% ipython --no-banner

In [1]: import numpy as np

In [2]: np.set_printoptions(precision=1, suppress=True, linewidth=140, legacy="1.25")

In [3]: X = np.array([[1, 0, 0, 0, 0, 0, 0, 0],
   ...:     [2, 1, 0, 0, 0, 0, 0, 0],
   ...:     [5, 1, 1, 0, 0, 0, 0, 0],
   ...:     [9, 1, 5, 1, 0, 0, 0, 0],
   ...:     [4, 4, 7, 5, 1, 0, 0, 0],
   ...:     [0, 3, 0, 9, 8, 1, 0, 0],
   ...:     [1, 3, 1, 4, 6, 3, 1, 0],
   ...:     [1, 3, 0, 5, 5, 1, 2, 1]])

In [4]: rng = np.random.default_rng(699123)

In [5]: idx = rng.permutation(8)

In [6]: idx
Out[6]: array([0, 3, 5, 6, 1, 2, 7, 4])

In [7]: other = X[idx][:, idx]

In [8]: np.trace(other)
Out[8]: 8

In [9]: np.linalg.matrix_rank(X, rtol=0.1)
Out[9]: 5

In [10]: np.round(np.linalg.norm(X, 2) / np.linalg.norm(X), 1)
Out[10]: 0.8

In [11]: np.linalg.cond(X) > 100
Out[11]: True

In [12]: feats = np.load("m.npy")

In [13]: feats
Out[13]: 
array([[ 0,  0,  0,  0,  0,  0],
       [ 1, -4,  0,  0,  0,  0],
       [-3,  3,  5,  0,  0,  0],
       [-4, -3,  2,  4,  0,  0],
       [-3,  3,  0, -4,  3,  0],
       [ 0,  2,  4, -4, -2, -4]])

In [14]: np.linalg.cond(feats) > 100
Out[14]: True

In [15]: np.argsort(-np.linalg.norm(feats, axis=0).round(6), kind="stable")[:3]
Out[15]: array([3, 1, 2])

In [16]: round(float(np.linalg.norm(feats, 2) / np.linalg.norm(feats)), 1)
Out[16]: 0.7

In [17]: np.abs(np.diag(np.linalg.qr(feats)[1])) > 1e-9
Out[17]: array([ True,  True,  True,  True,  True, False])

In [18]: np.unique(feats.round(6), axis=0).shape
Out[18]: (6, 6)

In [19]: np.linalg.lstsq(feats[:-1].T, feats[-1])[2]
Out[19]: 4

In [20]: f = np.array([2, -1, 3])

In [21]: np.array([np.convolve(row, f, "same") for row in X])
Out[21]: 
array([[-1,  3,  0,  0,  0,  0,  0,  0],
       [ 0,  5,  3,  0,  0,  0,  0,  0],
       [-3, 16,  2,  3,  0,  0,  0,  0],
       [-7, 36,  0, 14,  3,  0,  0,  0],
       [ 4, 22, 15, 18, 14,  3,  0,  0],
       [ 6, -3, 27,  7, 21, 23,  3,  0],
       [ 5,  2, 16, 11, 12, 17,  8,  3],
       [ 5,  0, 19,  5, 12, 18,  3,  5]])

In [22]: np.cross(X[3, :3], X[4, :3])
Out[22]: array([-13, -43,  32])

In [23]: np.polyval(f, X[3])
Out[23]: array([156,   4,  48,   4,   3,   3,   3,   3])

In [24]: np.correlate(X[3], X[4], "full")
Out[24]: array([ 0,  0,  0,  9, 46, 73, 69, 80, 31, 24,  4,  0,  0,  0,  0])

In [25]: np.convolve(X[3], f)
Out[25]: array([18, -7, 36,  0, 14,  3,  0,  0,  0,  0])

In [26]: A = np.loadtxt("x.csv", delimiter=",")

In [27]: A
Out[27]: 
array([[ 2.9,  0.1,  2. ],
       [ 3. , -0.2,  2. ],
       [ 2.8, -0.1,  2.1],
       [ 3. ,  0.1,  2.1],
       [ 3. , -0.1,  2.1],
       [ 3. ,  0.1,  2.1],
       [ 3. , -0.1,  2.1],
       [ 3. , -0.1,  1.9],
       [ 3.1, -0.1,  2. ],
       [ 2.8, -0.1,  2. ],
       [ 3.1,  0. ,  1.7],
       [ 2.8, -0.1,  2. ],
       [ 3.1, -0.1,  2.1],
       [ 2.9, -0.1,  2. ],
       [ 3. ,  0.1,  2.1],
       [ 3.1,  0.1,  2. ],
       [ 1.1,  3.1,  1. ],
       [ 1. ,  3. ,  1. ],
       [ 0.9,  3. ,  1. ],
       [ 1.1,  3.2,  0.8],
       [ 1. ,  3.2,  1. ],
       [ 0.9,  2.9,  1.1],
       [ 1. ,  3.1,  0.8],
       [ 1. ,  2.9,  0.8],
       [ 1. ,  2.9,  1. ],
       [ 0.9,  3. ,  0.9],
       [ 0.9,  2.9,  1.1],
       [ 1. ,  3.1,  1.1],
       [ 1. ,  3. ,  0.9],
       [ 1. ,  3. ,  1.1],
       [ 0.9,  3. ,  1. ],
       [ 1.1,  2.8,  0.9]])

In [28]: gram = np.cov(A, rowvar=False)

In [29]: gram.shape
Out[29]: (3, 3)

In [30]: np.argsort(-A.std(axis=0).round(6), kind="stable")
Out[30]: array([1, 0, 2])

In [31]: A.std(axis=0)
Out[31]: array([1. , 1.5, 0.5])

In [32]: np.corrcoef(A.T)
Out[32]: 
array([[ 1., -1.,  1.],
       [-1.,  1., -1.],
       [ 1., -1.,  1.]])

In [33]: gram
Out[33]: 
array([[ 1. , -1.6,  0.5],
       [-1.6,  2.4, -0.8],
       [ 0.5, -0.8,  0.3]])

In [34]: vec = np.array([1, 0, 1])

In [35]: rhs = A @ vec

In [36]: np.round(np.linalg.lstsq(A, rhs)[0], 1) + 0
Out[36]: array([1., 0., 1.])

In [37]: np.round(np.linalg.pinv(A) @ A, 1) + 0
Out[37]: 
array([[1., 0., 0.],
       [0., 1., 0.],
       [0., 0., 1.]])

In [38]: rhs
Out[38]: 
array([4.9, 5. , 4.9, 5.1, 5.1, 5.1, 5.1, 4.9, 5.1, 4.8, 4.8, 4.8, 5.2, 4.9, 5.1, 5.1, 2.1, 2. , 1.9, 1.9, 2. , 2. , 1.8, 1.8, 2. , 1.8,
       2. , 2.1, 1.9, 2.1, 1.9, 2. ])

In [39]: np.round(np.linalg.solve(A.T @ A, A.T @ rhs), 1) + 0
Out[39]: array([1., 0., 1.])

In [40]: try:
    ...:     np.linalg.solve(A, rhs)
    ...: except np.linalg.LinAlgError as e:
    ...:     print(e)
    ...: 
Last 2 dimensions of the array must be square

In [41]: rhs = rhs + 0.3 * rng.normal(size=32)

In [42]: rhs
Out[42]: 
array([5. , 5. , 4.8, 5.5, 4.9, 4.8, 5. , 5.2, 5.2, 4.4, 5.3, 4.6, 5.7, 4.7, 5.2, 5.1, 1.7, 1.3, 1.5, 1.3, 1.9, 1.7, 1.5, 1.5, 2. , 2.3,
       1.9, 2.1, 2.3, 2.1, 2.1, 2.1])

In [43]: c, *_ = np.linalg.lstsq(A, rhs)

In [44]: np.round(A.T @ (rhs - A @ c), 1) + 0
Out[44]: array([0., 0., 0.])

In [45]: [round(float(np.linalg.norm(np.linalg.solve(A.T @ A + lam * np.eye(3), A.T @ rhs))), 2) for lam in (0, 1, 10, 100)]
Out[45]: [1.42, 1.39, 1.33, 0.96]

In [46]: np.round(np.linalg.norm(rhs - A @ c), 1)
Out[46]: 1.6

In [47]: c.round(1) + 0
Out[47]: array([1.3, 0. , 0.6])

In [48]: arr = np.load("test7.npy")

In [49]: arr
Out[49]: 
array([[ 0, -5,  1],
       [ 0,  0, -4],
       [ 0,  0,  0]])

In [50]: other = np.array([[-2, 2], [0, -3]])

In [51]: W2 = np.kron(other, arr)

In [52]: np.round(np.linalg.norm(W2, 2), 1), np.round(np.linalg.norm(other, 2) * np.linalg.norm(arr, 2), 1)
Out[52]: (19.9, 19.9)

In [53]: W2.shape
Out[53]: (6, 6)

In [54]: Uu, s, Vh = np.linalg.svd(arr)

In [55]: np.argmax(s[:-1] / (s[1:] + 1e-6)) + 1
Out[55]: 2

In [56]: s
Out[56]: array([5.2, 3.8, 0. ])

In [57]: other = Uu[:, :2] @ np.diag(s[:2]) @ Vh[:2]

In [58]: round(np.abs(arr - other).max(), 1)
Out[58]: 0.0

In [59]: np.linalg.matrix_rank(other)
Out[59]: 2

In [60]: round(np.linalg.norm(X[1] - X[4]), 1)
Out[60]: 9.4

In [61]: round(float(np.linalg.norm(X, 2)), 1)
Out[61]: 18.5

In [62]: np.round(np.linalg.norm(X) ** 2 / np.linalg.norm(X, 2) ** 2, 1)
Out[62]: 1.6

In [63]: idx = rng.permutation(3)

In [64]: idx
Out[64]: array([2, 1, 0])

In [65]: other = arr[idx][:, idx]

In [66]: np.sort(np.abs(np.linalg.eigvals(other)))
Out[66]: array([0., 0., 0.])

In [67]: np.diag(other)
Out[67]: array([0, 0, 0])

In [68]: np.trace(other)
Out[68]: 0

In [69]: r = np.linalg.matrix_rank(arr)

In [70]: r
Out[70]: 2

In [71]: ns = np.linalg.svd(arr)[2][r:].T

In [72]: ns @ ns.T
Out[72]: 
array([[1., 0., 0.],
       [0., 0., 0.],
       [0., 0., 0.]])

In [73]: np.linalg.matrix_rank(arr.T @ arr), np.linalg.matrix_rank(arr @ arr.T)
Out[73]: (2, 2)

In [74]: np.allclose(arr @ ns, 0)
Out[74]: True

In [75]: other = np.array([[0, -2], [2, 0], [0, 2], [2, 1], [-2, -1], [2, -1]])

In [76]: data = np.block([[np.zeros((6, 6)), other], [other.T, np.zeros((2, 2))]])

In [77]: data
Out[77]: 
array([[ 0.,  0.,  0.,  0.,  0.,  0.,  0., -2.],
       [ 0.,  0.,  0.,  0.,  0.,  0.,  2.,  0.],
       [ 0.,  0.,  0.,  0.,  0.,  0.,  0.,  2.],
       [ 0.,  0.,  0.,  0.,  0.,  0.,  2.,  1.],
       [ 0.,  0.,  0.,  0.,  0.,  0., -2., -1.],
       [ 0.,  0.,  0.,  0.,  0.,  0.,  2., -1.],
       [ 0.,  2.,  0.,  2., -2.,  2.,  0.,  0.],
       [-2.,  0.,  2.,  1., -1., -1.,  0.,  0.]])

In [78]: r = np.linalg.matrix_rank(data)

In [79]: r
Out[79]: 4

In [80]: ns = np.linalg.svd(data)[2][r:].T

In [81]: np.linalg.matrix_rank(data.T @ data), np.linalg.matrix_rank(data @ data.T)
Out[81]: (4, 4)

In [82]: ns.shape
Out[82]: (8, 4)

In [83]: np.all(np.linalg.eigvalsh(data) > 0)
Out[83]: False

In [84]: round(float(np.linalg.eigvalsh(data).min()), 1)
Out[84]: -4.1

In [85]: vals, vecs = np.linalg.eigh(data)

In [86]: vec = np.array([-1, 0, 2, 3, -3, 2, 2, -1])

In [87]: np.abs(data).sum(axis=1).max(), np.round(np.abs(vals).max(), 1)
Out[87]: (8.0, 4.1)

In [88]: np.round(data @ np.linalg.pinv(data) @ data, 1) + 0
Out[88]: 
array([[ 0.,  0.,  0.,  0.,  0.,  0.,  0., -2.],
       [ 0.,  0.,  0.,  0.,  0.,  0.,  2.,  0.],
       [ 0.,  0.,  0.,  0.,  0.,  0.,  0.,  2.],
       [ 0.,  0.,  0.,  0.,  0.,  0.,  2.,  1.],
       [ 0.,  0.,  0.,  0.,  0.,  0., -2., -1.],
       [ 0.,  0.,  0.,  0.,  0.,  0.,  2., -1.],
       [ 0.,  2.,  0.,  2., -2.,  2.,  0.,  0.],
       [-2.,  0.,  2.,  1., -1., -1.,  0.,  0.]])

In [89]: np.linalg.lstsq(data[:-1].T, data[-1])[2]
Out[89]: 3

In [90]: np.allclose(data[:-1].T @ np.linalg.lstsq(data[:-1].T, data[-1])[0], data[-1])
Out[90]: False

In [91]: try:
    ...:     np.linalg.inv(data)
    ...: except np.linalg.LinAlgError as e:
    ...:     print(repr(e))
    ...: 
LinAlgError('Singular matrix')

In [92]: vals, vecs = np.linalg.eigh(data)

In [93]: np.unique(vals.round(6) + 0, return_counts=True)[1]
Out[93]: array([1, 1, 4, 1, 1])

In [94]: np.round(vecs.T @ vecs, 1) + 0
Out[94]: 
array([[1., 0., 0., 0., 0., 0., 0., 0.],
       [0., 1., 0., 0., 0., 0., 0., 0.],
       [0., 0., 1., 0., 0., 0., 0., 0.],
       [0., 0., 0., 1., 0., 0., 0., 0.],
       [0., 0., 0., 0., 1., 0., 0., 0.],
       [0., 0., 0., 0., 0., 1., 0., 0.],
       [0., 0., 0., 0., 0., 0., 1., 0.],
       [0., 0., 0., 0., 0., 0., 0., 1.]])

In [95]: np.abs(vecs[:, -1]).round(6).argmax()
Out[95]: 6

In [96]: np.round(vecs @ np.diag(vals) @ vecs.T, 1) + 0
Out[96]: 
array([[ 0.,  0.,  0.,  0.,  0.,  0.,  0., -2.],
       [ 0.,  0.,  0.,  0.,  0.,  0.,  2.,  0.],
       [ 0.,  0.,  0.,  0.,  0.,  0.,  0.,  2.],
       [ 0.,  0.,  0.,  0.,  0.,  0.,  2.,  1.],
       [ 0.,  0.,  0.,  0.,  0.,  0., -2., -1.],
       [ 0.,  0.,  0.,  0.,  0.,  0.,  2., -1.],
       [ 0.,  2.,  0.,  2., -2.,  2.,  0.,  0.],
       [-2.,  0.,  2.,  1., -1., -1.,  0.,  0.]])

In [97]: F = np.loadtxt("a.csv", delimiter=",")

In [98]: F
Out[98]: 
array([[ 3.,  0.,  2.,  1.,  2.,  1., -2.,  2.],
       [ 2., 25.,  1.,  2., -2.,  0.,  2., -2.],
       [ 0., -1.,  2.,  1.,  2., -2.,  2.,  0.],
       [-1.,  2.,  2., 11., -2.,  1., -1., -2.],
       [-2.,  2.,  0.,  1., 12., -2., -1.,  0.],
       [-1., -1., -1., -1., -2., 20.,  2., -1.],
       [-2.,  2.,  1.,  2.,  0., -1., 19., -1.],
       [ 0.,  2.,  2.,  0., -2.,  1.,  2., 14.]])

In [99]: idx = rng.permutation(8)

In [100]: idx
Out[100]: array([5, 6, 4, 1, 3, 0, 7, 2])

In [101]: other = F[idx][:, idx]

In [102]: np.trace(other)
Out[102]: 106.0

In [103]: np.allclose(other, F)
Out[103]: False

In [104]: f = np.array([1, 2, -2])

In [105]: np.correlate(F[4], F[0], "full")
Out[105]: array([ -4.,   8.,  -6.,   0.,  24., -29.,  20.,  19.,  15.,  20.,  -2.,  34.,  -6.,  -3.,   0.])

In [106]: np.convolve(F[4], f)
Out[106]: array([ -2.,  -2.,   8.,  -3.,  14.,  20., -29.,   2.,   2.,   0.])

In [107]: other = np.linalg.inv(F)

In [108]: np.round(F @ other, 1) + 0
Out[108]: 
array([[1., 0., 0., 0., 0., 0., 0., 0.],
       [0., 1., 0., 0., 0., 0., 0., 0.],
       [0., 0., 1., 0., 0., 0., 0., 0.],
       [0., 0., 0., 1., 0., 0., 0., 0.],
       [0., 0., 0., 0., 1., 0., 0., 0.],
       [0., 0., 0., 0., 0., 1., 0., 0.],
       [0., 0., 0., 0., 0., 0., 1., 0.],
       [0., 0., 0., 0., 0., 0., 0., 1.]])

In [109]: np.round(np.linalg.inv(other), 1) + 0
Out[109]: 
array([[ 3.,  0.,  2.,  1.,  2.,  1., -2.,  2.],
       [ 2., 25.,  1.,  2., -2.,  0.,  2., -2.],
       [ 0., -1.,  2.,  1.,  2., -2.,  2.,  0.],
       [-1.,  2.,  2., 11., -2.,  1., -1., -2.],
       [-2.,  2.,  0.,  1., 12., -2., -1.,  0.],
       [-1., -1., -1., -1., -2., 20.,  2., -1.],
       [-2.,  2.,  1.,  2.,  0., -1., 19., -1.],
       [ 0.,  2.,  2.,  0., -2.,  1.,  2., 14.]])

In [110]: np.allclose(other, F.T)
Out[110]: False

In [111]: vec = np.array([0, 3, 0, 3, 1, 2, 1, 0])

In [112]: rhs = F @ vec

In [113]: c, lr = np.zeros(8), 1 / np.linalg.norm(F, 2) ** 2

In [114]: for i in range(20):
     ...:     c -= lr * F.T @ (F @ c - rhs)
     ...:     if i % 5 == 0: print(i, round(np.linalg.norm(F @ c - rhs), 1))
     ...: 
0 30.3
5 9.9
10 3.8
15 1.7

In [115]: c
Out[115]: array([-0.4,  3. ,  0.7,  2.8,  0.9,  2. ,  0.9, -0.1])

In [116]: mat = np.load("arr.npy")

In [117]: mat
Out[117]: 
array([[21., 12.,  8.,  4.],
       [12., 14.,  6.,  3.],
       [ 8.,  6.,  9.,  2.],
       [ 4.,  3.,  2.,  6.]])

In [118]: vals, vecs = np.linalg.eig(mat)

In [119]: round(np.prod(vals), 1)
Out[119]: 4375.0

In [120]: np.round(mat @ vecs[:, 0] - vals[0] * vecs[:, 0], 1) + 0
Out[120]: array([0., 0., 0., 0.])

In [121]: np.round(np.sort(np.linalg.eigvals(np.linalg.inv(mat))), 1) + 0
Out[121]: array([0. , 0.2, 0.2, 0.2])

In [122]: W1 = np.array([[1, 1, 0], [1, 1, 1], [1, 0, 2], [0, 1, 1]])

In [123]: c = np.array([0, -2, -1])

In [124]: hid = np.maximum(mat @ W1 + c, 0)

In [125]: np.linalg.matrix_rank(hid)
Out[125]: 3

In [126]: hid
Out[126]: 
array([[41., 35., 31.],
       [32., 27., 28.],
       [23., 14., 25.],
       [ 9., 11., 12.]])

In [127]: W2 = np.array([[-1, 0], [-1, 1], [1, -1]])

In [128]: (hid @ W2).round(6).argmax(axis=1)
Out[128]: array([1, 1, 1, 1])

In [129]: W1 @ W2
Out[129]: 
array([[-2,  1],
       [-1,  0],
       [ 1, -2],
       [ 0,  0]])

In [130]: vals, vecs = np.linalg.eigh(mat)

In [131]: vec = np.array([0, 0, -1, 2])

In [132]: (np.sign(vecs[:, -1].round(6)) == np.sign(vecs[0, -1].round(6))).astype(int)
Out[132]: array([1, 1, 1, 1])

In [133]: vec @ mat @ vec / (vec @ vec), vals[0], vals[-1]
Out[133]: (5.0, 5.0, 35.0)

In [134]: vecs * np.abs(vals) @ vecs.T
Out[134]: 
array([[21., 12.,  8.,  4.],
       [12., 14.,  6.,  3.],
       [ 8.,  6.,  9.,  2.],
       [ 4.,  3.,  2.,  6.]])

In [135]: np.linalg.eigvalsh(mat[1:, 1:])
Out[135]: array([ 5.,  5., 19.])

In [136]: M = np.load("w.npy")

In [137]: M
Out[137]: 
array([[-2,  1],
       [ 1, 14]])

In [138]: q, Rm = np.linalg.qr(M)

In [139]: round(abs(Rm[0, 0]), 1), round(np.linalg.norm(M[:, 0]), 1)
Out[139]: (2.2, 2.2)

In [140]: q.shape, Rm.shape
Out[140]: ((2, 2), (2, 2))

In [141]: np.round(q.T @ q, 1) + 0
Out[141]: 
array([[1., 0.],
       [0., 1.]])

In [142]: np.abs(np.diag(Rm))
Out[142]: array([ 2.2, 13. ])

In [143]: Rm
Out[143]: 
array([[ 2.2,  5.4],
       [ 0. , 13. ]])

In [144]: q @ Rm
Out[144]: 
array([[-2.,  1.],
       [ 1., 14.]])
